% ipython --no-banner

In [1]: import numpy as np

In [2]: np.set_printoptions(suppress=True, linewidth=160)

In [3]: def rnd(a):
   ...:     return np.round(a, 2) + 0
   ...: 

In [4]: E = np.loadtxt("data.csv", delimiter=",")

In [5]: E
Out[5]: 
array([[0., 0., 0.],
       [2., 2., 0.],
       [0., 2., 0.]])

In [6]: # triangular: eigenvalues sit on the diagonal

In [7]: np.abs(np.diag(np.linalg.qr(E)[1])) > 1e-9
Out[7]: array([ True,  True, False])

In [8]: np.allclose(E[:-1].T @ np.linalg.lstsq(E[:-1].T, E[-1])[0], E[-1])
Out[8]: False

In [9]: np.unique(E.round(6), axis=0).shape
Out[9]: (3, 3)

In [10]: np.linalg.lstsq(E[:-1].T, E[-1])[2]
Out[10]: np.int32(1)

In [11]: A = np.loadtxt("dump.csv", delimiter=",")

In [12]: rnd(A)
Out[12]: 
array([[0.36, 0.12, 0.12, 0.04, 0.24, 0.12],
       [0.27, 0.24, 0.18, 0.18, 0.12, 0.  ],
       [0.03, 0.23, 0.32, 0.1 , 0.03, 0.29],
       [0.19, 0.16, 0.24, 0.19, 0.  , 0.22],
       [0.31, 0.21, 0.03, 0.31, 0.1 , 0.03],
       [0.09, 0.26, 0.2 , 0.03, 0.17, 0.26]])

In [13]: ang = np.radians(60)

In [14]: Rm = np.eye(3)

In [15]: Rm[0, 0] = Rm[2, 2] = np.cos(ang)

In [16]: Rm[0, 2], Rm[2, 0] = -np.sin(ang), np.sin(ang)

In [17]: rnd(Rm)
Out[17]: 
array([[ 0.5 ,  0.  , -0.87],
       [ 0.  ,  1.  ,  0.  ],
       [ 0.87,  0.  ,  0.5 ]])

In [18]: other = E @ Rm.T

In [19]: rnd(np.linalg.svd(E, compute_uv=False)), rnd(np.linalg.svd(other, compute_uv=False))
Out[19]: (array([3.24, 1.24, 0.  ]), array([3.24, 1.24, 0.  ]))

In [20]: rnd(other)
Out[20]: 
array([[0.  , 0.  , 0.  ],
       [1.  , 2.  , 1.73],
       [0.  , 2.  , 0.  ]])

In [21]: rnd(np.abs(other - E).max(axis=0))
Out[21]: array([1.  , 0.  , 1.73])

In [22]: np.allclose(np.linalg.norm(E, axis=1), np.linalg.norm(other, axis=1))
Out[22]: True

In [23]: W0 = np.loadtxt("m.csv", delimiter=",")

In [24]: W0
Out[24]: 
array([[0., 0., 0., 0.],
       [0., 0., 1., 1.],
       [0., 1., 0., 0.],
       [0., 1., 0., 0.]])

In [25]: np.argwhere(np.triu(W0))
Out[25]: 
array([[1, 2],
       [1, 3]])

In [26]: W0 @ W0
Out[26]: 
array([[0., 0., 0., 0.],
       [0., 2., 0., 0.],
       [0., 0., 1., 1.],
       [0., 0., 1., 1.]])

In [27]: L = np.diag(W0.sum(axis=1)) - W0

In [28]: round(np.linalg.det(L[1:, 1:]))
Out[28]: 0

In [29]: L
Out[29]: 
array([[ 0.,  0.,  0.,  0.],
       [ 0.,  2., -1., -1.],
       [ 0., -1.,  1.,  0.],
       [ 0., -1.,  0.,  1.]])

In [30]: np.linalg.matrix_rank(L)
Out[30]: np.int64(2)

In [31]: ang = np.radians(83)

In [32]: Rm = np.eye(4)

In [33]: Rm[2, 2] = Rm[1, 1] = np.cos(ang)

In [34]: Rm[2, 1], Rm[1, 2] = -np.sin(ang), np.sin(ang)

In [35]: rnd(Rm)
Out[35]: 
array([[ 1.  ,  0.  ,  0.  ,  0.  ],
       [ 0.  ,  0.12,  0.99,  0.  ],
       [ 0.  , -0.99,  0.12,  0.  ],
       [ 0.  ,  0.  ,  0.  ,  1.  ]])

In [36]: other = L @ Rm.T

In [37]: np.allclose(np.linalg.norm(L, axis=1), np.linalg.norm(other, axis=1))
Out[37]: True

In [38]: M = np.load("w.npy")

In [39]: M
Out[39]: 
array([[0, 0, 0],
       [0, 0, 1],
       [0, 1, 0]])

In [40]: np.argwhere(np.triu(M))
Out[40]: array([[1, 2]])

In [41]: L = np.diag(M.sum(axis=1)) - M

In [42]: L
Out[42]: 
array([[ 0,  0,  0],
       [ 0,  1, -1],
       [ 0, -1,  1]])

In [43]: rnd(np.linalg.eigvalsh(L))
Out[43]: array([0., 0., 2.])

In [44]: np.linalg.matrix_rank(L)
Out[44]: np.int64(1)

In [45]: L @ np.ones(3)
Out[45]: array([0., 0., 0.])

In [46]: J = np.loadtxt("layer8.csv", delimiter=",")

In [47]: J
Out[47]: 
array([[ 0., -3., -2.],
       [ 0.,  3., -2.],
       [ 0.,  0., -2.]])

In [48]: np.einsum("ii->", M)
Out[48]: np.int64(0)

In [49]: np.kron(np.eye(2, dtype=int), M)
Out[49]: 
array([[0, 0, 0, 0, 0, 0],
       [0, 0, 1, 0, 0, 0],
       [0, 1, 0, 0, 0, 0],
       [0, 0, 0, 0, 0, 0],
       [0, 0, 0, 0, 0, 1],
       [0, 0, 0, 0, 1, 0]])

In [50]: rnd(np.linalg.det(M[::-1]))
Out[50]: np.float64(0.0)

In [51]: rnd(np.linalg.det(M.T))
Out[51]: np.float64(0.0)

In [52]: rnd(np.linalg.eigvalsh(W0).min())
Out[52]: np.float64(-1.41)

In [53]: [round(float(np.linalg.det(W0[:i, :i])), 2) + 0 for i in range(1, 5)]
Out[53]: [0.0, 0.0, 0.0, 0.0]

In [54]: other = np.array([[5, 4], [-5, 0], [2, -2]])

In [55]: np.einsum("ij->j", J)
Out[55]: array([ 0.,  0., -6.])

In [56]: J @ other
Out[56]: 
array([[ 11.,   4.],
       [-19.,   4.],
       [ -4.,   4.]])

In [57]: np.linalg.matrix_rank(J @ other)
Out[57]: np.int64(2)

In [58]: np.einsum("ik,kj->ji", J, other)
Out[58]: 
array([[ 11., -19.,  -4.],
       [  4.,   4.,   4.]])

In [59]: other.T @ J.T
Out[59]: 
array([[ 11., -19.,  -4.],
       [  4.,   4.,   4.]])

In [60]: np.linalg.matrix_rank(np.vstack([J, other.T]))
Out[60]: np.int64(3)

In [61]: rnd(np.linalg.norm(J, axis=0))
Out[61]: array([0.  , 4.24, 3.46])

In [62]: rnd(np.linalg.pinv(J))
Out[62]: 
array([[ 0.  ,  0.  ,  0.  ],
       [-0.17,  0.17,  0.  ],
       [-0.17, -0.17, -0.17]])

In [63]: J @ J.T
Out[63]: 
array([[13., -5.,  4.],
       [-5., 13.,  4.],
       [ 4.,  4.,  4.]])

In [64]: J.T @ J
Out[64]: 
array([[ 0.,  0.,  0.],
       [ 0., 18.,  0.],
       [ 0.,  0., 12.]])
